In [1]: import numpy as np

In [2]: np.set_printoptions(precision=3, suppress=True, linewidth=120, sign=" ")

In [3]: K = np.array([[0.1, 0.8, 0.1, -0.1, -0.4, 0.2, 0.4, -0.3, 1.6, 0.2],
   ...:     [1.3, 1.1, -1.5, 0.8, -1.9, 1.1, -0.6, -0.6, -0.7, -0.8],
   ...:     [0.7, 0.1, 0.7, 0.6, 0.5, -0.6, 0.3, 0.6, 0.4, 0.2],
   ...:     [0.7, -0.2, 1.1, -0.2, -1.7, -0.9, 0.0, -0.6, -2.4, -0.1],
   ...:     [-0.1, -1.3, -1.9, -0.1, -0.7, -1.6, -0.8, -0.3, -2.0, 0.6]])

In [4]: print(K)
[[ 0.1  0.8  0.1 -0.1 -0.4  0.2  0.4 -0.3  1.6  0.2]
 [ 1.3  1.1 -1.5  0.8 -1.9  1.1 -0.6 -0.6 -0.7 -0.8]
 [ 0.7  0.1  0.7  0.6  0.5 -0.6  0.3  0.6  0.4  0.2]
 [ 0.7 -0.2  1.1 -0.2 -1.7 -0.9  0.  -0.6 -2.4 -0.1]
 [-0.1 -1.3 -1.9 -0.1 -0.7 -1.6 -0.8 -0.3 -2.   0.6]]

In [5]: C2 = K.T @ K

In [6]: print(np.linalg.svd(K, compute_uv=False) ** 2)
[ 21.914  11.638   6.899   1.841   1.567]

In [7]: print(np.allclose(C2, C2.T))
True

In [8]: print(np.diag(C2))
[  2.69   3.59   7.57   1.06   7.4    4.98   1.25   1.26  12.97   1.09]

In [9]: E = np.loadtxt("dump.csv", delimiter=",")

In [10]: print(E)
[[ 0.  0.  0.  0.  0.  1.]
 [ 0.  0.  0.  1.  0.  0.]
 [ 0.  0.  0.  0.  1.  0.]
 [ 0.  1.  0.  0.  0.  0.]
 [ 0.  0.  1.  0.  0.  0.]
 [ 1.  0.  0.  0.  0.  0.]]

In [11]: # symmetric

In [12]: x = np.array([7, 3, 7, 3, 3, 6])

In [13]: print(np.sort(np.abs(np.degrees(np.angle(np.linalg.eigvals(E))))))
[   0.    0.    0.  180.  180.  180.]

In [14]: print(np.abs(np.linalg.eigvals(E)))
[ 1.  1.  1.  1.  1.  1.]

In [15]: print(6 - np.linalg.matrix_rank(E - np.eye(6), tol=1e-8))
3

In [16]: rng = np.random.default_rng(445508)

In [17]: z = rng.permutation(6)

In [18]: print(z)
[ 5  2  3  1  4  0]

In [19]: Y = E[z][:, z]

In [20]: print(np.trace(Y))
0.0

In [21]: print(np.round(np.linalg.det(Y), 3), round(np.linalg.det(E[z]), 3))
-1.0 1.0

In [22]: print(np.sort(np.abs(np.linalg.eigvals(Y))))
[ 1.  1.  1.  1.  1.  1.]

In [23]: print(np.diag(Y))
[ 0.  0.  0.  0.  0.  0.]

In [24]: C2 = E.T @ E

In [25]: print(np.diag(C2))
[ 1.  1.  1.  1.  1.  1.]

In [26]: print(np.linalg.svd(E, compute_uv=False) ** 2)
[ 1.  1.  1.  1.  1.  1.]

In [27]: print((E @ E.T).shape)
(6, 6)

In [28]: print(np.linalg.eigvalsh(C2)[::-1])
[ 1.  1.  1.  1.  1.  1.]

In [29]: print(np.allclose(C2, C2.T))
True

In [30]: print(np.trace(C2), (E ** 2).sum())
6.0 6.0

In [31]: data = np.loadtxt("run14.csv", delimiter=",")

In [32]: print(data)
[[ 13.184 -17.51    7.685  13.844  10.386  13.184   1.931   3.054]
 [  7.557  -8.925   3.342   6.116   6.758   7.557  -1.211   1.138]
 [  6.474  -7.365   2.578   4.768   5.97    6.474  -1.59    0.776]
 [  4.374  -4.486   1.218   2.382   4.317   4.374  -1.989   0.109]
 [  1.646  -1.261  -0.061   0.123   1.785   1.646  -1.417  -0.49 ]
 [  1.216  -0.855  -0.153  -0.058   1.329   1.216  -1.139  -0.496]
 [  0.952  -0.628  -0.181  -0.127   1.04    0.952  -0.933  -0.47 ]
 [  0.742  -0.463  -0.184  -0.155   0.808   0.742  -0.749  -0.427]
 [  0.526  -0.308  -0.165  -0.153   0.567   0.526  -0.542  -0.355]
 [  0.374  -0.209  -0.136  -0.131   0.398   0.374  -0.388  -0.282]
 [ -0.293   0.14    0.178   0.174  -0.265  -0.293   0.257   0.363]
 [ -0.635   0.322   0.441   0.395  -0.46   -0.635   0.368   0.974]
 [ -0.754   0.403   0.535   0.455  -0.49   -0.754   0.332   1.228]
 [ -0.87    0.495   0.621   0.498  -0.5    -0.87    0.255   1.488]
 [ -1.037   0.653   0.733   0.527  -0.484  -1.037   0.073   1.876]
 [ -1.169   0.795   0.806   0.521  -0.45   -1.169  -0.121   2.183]
 [ -1.798   1.671   0.99    0.188  -0.131  -1.798  -1.474   3.586]
 [ -1.867   1.781   0.996   0.127  -0.087  -1.867  -1.65    3.73 ]
 [ -2.741   3.314   0.899  -0.887   0.518  -2.741  -4.091   5.372]
 [ -3.503   4.77    0.649  -2.002   1.063  -3.503  -6.363   6.598]
 [ -4.294   6.338   0.293  -3.28    1.617  -4.294  -8.763   7.732]
 [ -4.324   6.399   0.278  -3.332   1.638  -4.324  -8.856   7.774]
 [ -5.488   8.77   -0.361  -5.352   2.423  -5.488 -12.404   9.258]]

In [33]: rk = np.linalg.matrix_rank(data)

In [34]: print(rk)
3

In [35]: ns = np.linalg.svd(data)[2][rk:].T

In [36]: print([int(np.linalg.matrix_rank(data[:i])) for i in range(1, len(data) + 1)])
[1, 2, 3, 3, 3, 3, 3, 3, 3, 3, 3, 3, 3, 3, 3, 3, 3, 3, 3, 3, 3, 3, 3]

In [37]: print(np.allclose(data @ ns, 0))
True

In [38]: Y = data / np.linalg.norm(data, axis=1, keepdims=True)

In [39]: C2 = Y @ Y.T

In [40]: print(round(np.degrees(np.arccos(np.clip(C2[8, 22], -1, 1))), 3))
96.553

In [41]: print((C2 - 2 * np.eye(23)).round(6).argmax(axis=1))
[  1   2   1   2   5   6   7   6   9   8  11  12  11  12  15  14  17  16  19  20  21  20  21]

In [42]: print(np.linalg.norm(K, axis=1).argmax())
4

In [43]: print(np.round(np.linalg.norm(K, "nuc"), 3))
13.328

In [44]: print(np.linalg.norm(K, axis=0))
[ 1.64   1.895  2.751  1.03   2.72   2.232  1.118  1.122  3.601  1.044]

In [45]: Y = E + rng.integers(-2, 3, (6, 1)) @ rng.integers(-2, 3, (1, 6))

In [46]: print(Y)
[[ 2. -1.  0. -2. -2.  2.]
 [-4.  2.  0.  5.  4. -2.]
 [ 4. -2.  0. -4. -3.  2.]
 [ 0.  1.  0.  0.  0.  0.]
 [ 2. -1.  1. -2. -2.  1.]
 [ 5. -2.  0. -4. -4.  2.]]

In [47]: print(np.round(np.linalg.svd(Y - E, compute_uv=False), 3) + 0)
[ 14.   0.   0.   0.   0.   0.]

In [48]: print(np.linalg.matrix_rank(Y - E, tol=1e-8))
1

In [49]: print(np.abs(Y - E).sum(axis=1))
[  8.  16.  16.   0.   8.  16.]

In [50]: print(np.linalg.lstsq(data[:-1].T, data[-1])[2])
3

In [51]: print(np.abs(np.diag(np.linalg.qr(data)[1])) > 1e-9)
[ True  True  True False False False False False]

In [52]: print(np.unique(data.round(6), axis=0).shape)
(23, 8)

In [53]: X = np.load("out2.npy")

In [54]: print(X)
[[ 1.3   -1.3   -0.9    1.297]
 [-0.3   -1.5    2.     1.523]
 [-1.2    0.3    2.9   -0.286]
 [ 0.8    0.4    1.6   -0.435]
 [ 2.     1.6    0.8   -1.597]
 [-1.     2.9    2.    -2.941]
 [-0.1   -1.3    0.3    1.289]
 [-0.6    0.6   -0.2   -0.606]
 [ 0.7   -0.3   -0.2    0.287]
 [-0.3   -0.2   -0.1    0.182]
 [ 0.6   -0.7    0.5    0.686]
 [ 0.1    0.9    1.5   -0.879]
 [ 2.    -0.5    0.7    0.518]
 [-0.3    1.2   -0.6   -1.201]
 [ 0.9   -0.1    1.7    0.134]
 [ 0.7   -0.2    0.7    0.165]
 [ 0.4    0.7    0.7   -0.746]
 [ 1.5    0.    -0.2    0.003]
 [-0.1    1.2    1.5   -1.216]
 [ 0.9   -0.3    0.2    0.317]
 [ 0.4    0.7    0.    -0.694]
 [-0.3    0.6   -0.7   -0.609]]

In [55]: x = np.array([-9, 2, 3, -1])

In [56]: rhs = X @ x

In [57]: print(np.round(np.linalg.pinv(X) @ X, 3) + 0)
[[ 1.  0.  0.  0.]
 [ 0.  1.  0.  0.]
 [ 0.  0.  1.  0.]
 [ 0.  0.  0.  1.]]

In [58]: print(np.linalg.lstsq(X, rhs)[0])
[-9.  2.  3. -1.]

In [59]: rhs = rhs + 0.3 * rng.normal(size=22)

In [60]: print(rhs)
[-18.642   4.082  20.288  -1.641 -10.428  23.817  -2.457   7.137  -7.595   1.994  -5.747   6.389 -17.006   3.913
  -3.681  -5.344   0.15  -13.893   8.779  -8.828  -2.116   2.773]

In [61]: c, *_ = np.linalg.lstsq(X, rhs)

In [62]: print([round(float(np.linalg.norm(np.linalg.solve(X.T @ X + lam * np.eye(4), X.T @ rhs))), 2) for lam in (0, 1, 10, 100)])
[12.1, 9.27, 6.67, 2.0]

In [63]: print(c)
[-9.015  6.633  2.923  3.56 ]
